$ python3 -q
>>> import numpy as np
>>> np.set_printoptions(precision=1, suppress=True, linewidth=140)
>>> def tidy(a):
...     return np.round(a, 1) + 0
... 
>>> E = np.array([[14, -4, -4, 8, 6, 0],
...     [-3, -29, 2, 4, -7, -6],
...     [-6, -4, -17, -6, -5, -6],
...     [-1, 2, 2, 5, 0, -9],
...     [4, 0, 4, 4, -4, -9],
...     [2, -5, 1, -4, -8, -13]])
>>> u = np.array([2, 0, -2, 2, 1, 2])
>>> Y = E + np.outer(u, np.eye(6)[3])
>>> tidy(np.linalg.det(Y) / np.linalg.det(E)), tidy(1 + np.linalg.solve(E, u)[3])
(np.float64(0.8), np.float64(0.8))
>>> np.linalg.matrix_rank(np.linalg.inv(Y) - np.linalg.inv(E), tol=1e-8)
np.int64(1)
>>> Y
array([[ 14.,  -4.,  -4.,  10.,   6.,   0.],
       [ -3., -29.,   2.,   4.,  -7.,  -6.],
       [ -6.,  -4., -17.,  -8.,  -5.,  -6.],
       [ -1.,   2.,   2.,   7.,   0.,  -9.],
       [  4.,   0.,   4.,   5.,  -4.,  -9.],
       [  2.,  -5.,   1.,  -2.,  -8., -13.]])
>>> u = np.array([-2, 1, 2])
>>> np.polyval(u, E[2])
array([ -76,  -34, -593,  -76,  -53,  -76])
>>> np.convolve(E[2], u)
array([ 12,   2,  18, -13, -30,  -5, -16, -12])
>>> np.correlate(E[2], E[0], "full")
array([   0,  -36,  -72, -110, -132,  -78,  -40, -242,  -40,  -46,  -84])
>>> np.cross(E[2, :3], E[0, :3])
array([ -52, -262,   80])
>>> (E + E.T) / 2
array([[ 14. ,  -3.5,  -5. ,   3.5,   5. ,   1. ],
       [ -3.5, -29. ,  -1. ,   3. ,  -3.5,  -5.5],
       [ -5. ,  -1. , -17. ,  -2. ,  -0.5,  -2.5],
       [  3.5,   3. ,  -2. ,   5. ,   2. ,  -6.5],
       [  5. ,  -3.5,  -0.5,   2. ,  -4. ,  -8.5],
       [  1. ,  -5.5,  -2.5,  -6.5,  -8.5, -13. ]])
>>> assert E == E.T
Traceback (most recent call last):
  File "<python-input-15>", line 1, in <module>
    assert E == E.T
           ^^^^^^^^
ValueError: The truth value of an array with more than one element is ambiguous. Use a.any() or a.all()
>>> mat = np.loadtxt("out9.csv", delimiter=",")
>>> mat
array([[ 0.,  0.,  0.,  0.,  2.,  0.,  0.,  0.,  0.],
       [ 0.,  0., -1.,  0., -2.,  0.,  0.,  0.,  0.],
       [ 0.,  0.,  1.,  2.,  0.,  0.,  1.,  1.,  0.],
       [ 0., -1.,  0.,  0.,  1.,  0.,  1.,  0.,  0.],
       [ 0., -2., -2., -2., -2.,  0.,  0.,  0.,  0.],
       [ 0.,  0.,  1., -2.,  2.,  0.,  0.,  0.,  0.],
       [ 0.,  0.,  0.,  0.,  2.,  0., -2.,  1.,  0.],
       [ 1., -1., -1.,  0.,  0.,  0.,  0.,  2., -1.],
       [ 0.,  0.,  0.,  0.,  0.,  1.,  0.,  0., -2.],
       [ 0.,  0.,  0.,  1., -1.,  0.,  0.,  0.,  1.]])
>>> rng = np.random.default_rng(6222)
>>> idx = rng.permutation(9)
>>> Y = mat[:, idx] * rng.choice([-1, 1], 9)
>>> Y
array([[ 0.,  0., -0.,  0.,  0., -2., -0.,  0., -0.],
       [ 0.,  0., -0., -1.,  0.,  2., -0.,  0., -0.],
       [ 0.,  2., -1.,  1.,  0., -0., -0.,  1., -0.],
       [ 0.,  0., -1.,  0., -1., -1., -0.,  0., -0.],
       [ 0., -2., -0., -2., -2.,  2., -0.,  0., -0.],
       [ 0., -2., -0.,  1.,  0., -2., -0.,  0., -0.],
       [ 0.,  0.,  2.,  0.,  0., -2., -0.,  1., -0.],
       [-1.,  0., -0., -1., -1., -0., -0.,  2., -1.],
       [-2.,  0., -0.,  0.,  0., -0., -1.,  0., -0.],
       [ 1.,  1., -0.,  0.,  0.,  1., -0.,  0., -0.]])
>>> U, _, VT = np.linalg.svd(mat.T @ Y)
>>> tidy(np.linalg.lstsq(mat, Y)[0])
array([[ 0.,  0.,  0.,  0.,  0.,  0.,  0.,  0., -1.],
       [ 0.,  0.,  0.,  0.,  1.,  0.,  0.,  0.,  0.],
       [ 0.,  0.,  0.,  1.,  0.,  0.,  0.,  0.,  0.],
       [ 0.,  1.,  0.,  0.,  0.,  0.,  0.,  0.,  0.],
       [ 0.,  0.,  0.,  0.,  0., -1.,  0.,  0.,  0.],
       [ 0.,  0.,  0.,  0.,  0.,  0., -1.,  0.,  0.],
       [ 0.,  0., -1.,  0.,  0.,  0.,  0.,  0.,  0.],
       [ 0.,  0.,  0.,  0.,  0.,  0.,  0.,  1.,  0.],
       [ 1.,  0.,  0.,  0.,  0.,  0.,  0.,  0.,  0.]])
>>> x0 = np.array([-1, -2, -1, -1, 1, 0, -1, 1, 1])
>>> y = Y @ x0
>>> c, lr = np.zeros(9), 1 / np.linalg.norm(Y, 2) ** 2
>>> for i in range(30):
...     c -= lr * Y.T @ (Y @ c - y)
...     if i % 5 == 0: print(i, round(np.linalg.norm(Y @ c - y), 1))
... 
0 3.8
5 1.3
10 0.9
15 0.8
20 0.7
25 0.7
>>> tidy(c)
array([-1.4, -1.7, -0.4, -0.3,  0.1,  0.1, -0.3,  0.1, -0.2])
>>> tidy(np.linalg.cond(Y))
np.float64(20.6)
